>>> import numpy as np
>>> import numpy.linalg as la
>>> np.set_printoptions(suppress=True, linewidth=160)
>>> rnd = lambda a: np.round(a, 4) + 0
>>> feats = np.load("run6.npy")
>>> feats
array([[ 12.8255, -11.5531,   7.2192,  10.6688],
       [ -7.4599,   5.5668,  -7.5319,   1.1314],
       [  3.0682,   0.7427, -13.4039,   9.8342],
       [-10.0419,   8.7741,   1.6483, -16.6346],
       [ -7.3453,   6.1248, -11.7737,   4.6815],
       [  0.8166,  -2.5184,  10.5594,  -5.5186],
       [ -8.2377,   4.7245,  -5.7716,   3.4017],
       [  3.788 ,  -0.7868,  -7.5628,   6.5961],
       [ -5.3785,   2.2345,   5.0251,  -6.249 ],
       [ -2.2988,   5.5656,   1.5961, -16.9065],
       [-14.4683,  11.5669,  -6.9504,  -8.8685],
       [  0.6024,   7.5024, -22.7942,   2.7048],
       [  5.4154,   0.1441, -12.6254,   7.118 ],
       [  5.8945,  -7.4011,  -2.7934,  19.6796],
       [  4.4451,  -4.3618,  17.5601, -13.6465],
       [ -9.1337,  10.8046, -20.9752,   3.337 ],
       [  1.8952,  -3.8112,  -5.4466,  16.3182],
       [ -1.0613,   5.9484,  -7.3627,  -8.9155],
       [  0.3938,   0.4924, -12.017 ,  12.4871],
       [  2.4326,  -0.0353,  -3.4087,   1.0001],
       [ -1.0219,  -0.8544,  -4.4122,   9.7233],
       [ -1.2713,   0.0227,   4.789 ,  -4.2012],
       [  6.4192,  -6.5252,   3.0921,   8.6474]])
>>> u = np.array([1, -3, 3])
>>> rnd(np.convolve(feats[7], u))
array([  3.788 , -12.1508,   6.1616,  26.9241, -42.4767,  19.7883])
>>> rnd(np.correlate(feats[7], feats[8], "full"))
array([ -23.6712,   23.9518,   51.7705, -101.3547,   20.4788,   55.4155,  -35.4771])
>>> rnd(np.polyval(u, feats[7]))
array([ 5.9849,  5.9795, 82.8843, 26.7202])
>>> rnd(np.cross(feats[7, :3], feats[8, :3]))
array([12.9453, 21.6414,  4.2325])
>>> C2 = np.cov(feats, rowvar=False)
>>> np.median(feats, axis=0)
array([ 0.3938,  0.4924, -5.4466,  3.337 ])
>>> rnd(np.polyfit(feats[:, 2], feats[:, 3], 1))
array([-0.4143, -0.0992])
>>> rnd(C2)
array([[ 41.6425, -33.6254,  16.7605,  30.88  ],
       [-33.6254,  35.1508, -30.4676, -30.3045],
       [ 16.7605, -30.4676,  93.4601, -38.7193],
       [ 30.88  , -30.3045, -38.7193, 103.3743]])
>>> C2.shape
(4, 4)
>>> np.argsort(-feats.std(axis=0).round(6), kind="stable")
array([3, 2, 0, 1])
>>> np.argwhere(np.triu(np.abs(np.corrcoef(feats.T)) > 0.8, 1))
array([[0, 1]])
>>> ang = np.radians(120)
>>> r_ = np.eye(4)
>>> r_[2, 2] = r_[0, 0] = np.cos(ang)
>>> r_[2, 0], r_[0, 2] = -np.sin(ang), np.sin(ang)
>>> rnd(r_)
array([[-0.5  ,  0.   ,  0.866,  0.   ],
       [ 0.   ,  1.   ,  0.   ,  0.   ],
       [-0.866,  0.   , -0.5  ,  0.   ],
       [ 0.   ,  0.   ,  0.   ,  1.   ]])
>>> A2 = feats @ r_.T
>>> np.allclose(la.norm(feats, axis=1), la.norm(A2, axis=1))
True
